>>> import numpy as np
>>> np.set_printoptions(precision=2, suppress=True, linewidth=120, floatmode="fixed")
>>> W0 = np.array([[-1.0, -3.0, 1.0, 3.0],
...     [-2.0, 1.0, 2.0, 0.0],
...     [1.0, -3.0, 0.0, 3.0],
...     [0.0, 0.0, 0.0, -3.0]])
>>> x0 = np.array([5, -5, 3, -5])
>>> np.einsum("ij,j->i", W0, x0)
array([-2.00, -9.00,  5.00, 15.00])
>>> np.sign((W0 @ x0).round(6))
array([-1.00, -1.00,  1.00,  1.00])
>>> W0 @ np.ones(4)
array([ 0.00,  1.00,  1.00, -3.00])
>>> np.einsum("ii->", W0)
np.float64(-3.0)
>>> round(np.linalg.det(W0[::-1]), 2)
np.float64(21.0)
>>> round(float(np.linalg.det(2 * W0)), 2), np.round(np.linalg.det(W0), 2)
(336.0, np.float64(21.0))
>>> arr = np.load("w.npy")
>>> arr
array([[5.00, 1.00, 0.00, 0.00],
       [0.00, 5.00, 1.00, 0.00],
       [0.00, 0.00, 5.00, 1.00],
       [0.00, 0.00, 0.00, 5.00]])
>>> rng = np.random.default_rng(269833)
>>> lab = rng.permutation(4)
>>> A2 = arr[:, lab] * rng.choice([-1, 1], 4)
>>> A2
array([[5.00, 0.00, 1.00, 0.00],
       [0.00, 1.00, 5.00, 0.00],
       [0.00, 5.00, 0.00, 1.00],
       [0.00, 0.00, 0.00, 5.00]])
>>> Uu, _, Vh = np.linalg.svd(arr.T @ A2)
>>> np.round(np.linalg.lstsq(arr, A2)[0], 2) + 0
array([[1.00, 0.00, 0.00, 0.00],
       [0.00, 0.00, 1.00, 0.00],
       [0.00, 1.00, 0.00, 0.00],
       [0.00, 0.00, 0.00, 1.00]])
>>> ang = np.radians(60)
>>> R = np.eye(4)
>>> R[2, 2] = R[1, 1] = np.cos(ang)
>>> R[2, 1], R[1, 2] = -np.sin(ang), np.sin(ang)
>>> R
array([[ 1.00,  0.00,  0.00,  0.00],
       [ 0.00,  0.50,  0.87,  0.00],
       [ 0.00, -0.87,  0.50,  0.00],
       [ 0.00,  0.00,  0.00,  1.00]])
>>> A2 = arr @ R.T
>>> np.abs(A2 - arr).max(axis=0)
array([0.00, 4.33, 4.83, 0.00])
>>> np.allclose(arr @ arr.T, A2 @ A2.T)
True
>>> round(np.linalg.det(R), 2), np.trace(R)
(np.float64(1.0), np.float64(3.0))
>>> np.linalg.svd(arr, compute_uv=False), np.linalg.svd(A2, compute_uv=False)
(array([5.83, 5.36, 4.75, 4.21]), array([5.83, 5.36, 4.75, 4.21]))
>>> w, evecs = np.linalg.eig(arr)
>>> np.sort(np.linalg.eigvals(arr @ arr))
array([25.00, 25.00, 25.00, 25.00])
>>> np.sort(np.linalg.eigvals(np.linalg.inv(arr)))
array([0.20, 0.20, 0.20, 0.20])
